$ ipython --no-banner

In [1]: import numpy as np

In [2]: np.set_printoptions(precision=2, suppress=True, linewidth=140, floatmode="fixed")

In [3]: def rd(a):
   ...:     return np.round(a, 2) + 0
   ...: 

In [4]: X = np.array([[4, 5, 6], [7, 8, 9], [10, 11, 12], [13, 14, 15]])

In [5]: X
Out[5]: 
array([[ 4,  5,  6],
       [ 7,  8,  9],
       [10, 11, 12],
       [13, 14, 15]])

In [6]: Uu, sig, Vh = np.linalg.svd(X)

In [7]: rd(sig)
Out[7]: array([35.00,  0.94,  0.00])

In [8]: other = Uu[:, :2] @ np.diag(sig[:2]) @ Vh[:2]

In [9]: np.linalg.matrix_rank(other)
Out[9]: np.int64(2)

In [10]: rd(other)
Out[10]: 
array([[ 4.00,  5.00,  6.00],
       [ 7.00,  8.00,  9.00],
       [10.00, 11.00, 12.00],
       [13.00, 14.00, 15.00]])

In [11]: rd(np.linalg.norm(X - other, 2)), rd(sig[2])
Out[11]: (np.float64(0.0), np.float64(0.0))

In [12]: rd(np.linalg.norm(X - other) / np.linalg.norm(X))
Out[12]: np.float64(0.0)

In [13]: np.linalg.matrix_rank(X, rtol=0.05)
Out[13]: np.int64(1)

In [14]: arr = np.load("test6.npy")

In [15]: arr
Out[15]: 
array([[0, 1, 1],
       [1, 0, 1],
       [1, 1, 0]])

In [16]: ev, evecs = np.linalg.eigh(arr)

In [17]: x = np.array([2, 1, 0])

In [18]: x @ arr @ x
Out[18]: np.int64(4)

In [19]: rd(evecs * np.maximum(ev, 0) @ evecs.T)
Out[19]: 
array([[0.67, 0.67, 0.67],
       [0.67, 0.67, 0.67],
       [0.67, 0.67, 0.67]])

In [20]: np.abs(arr).sum(axis=1).max(), rd(np.abs(ev).max())
Out[20]: (np.int64(2), np.float64(2.0))
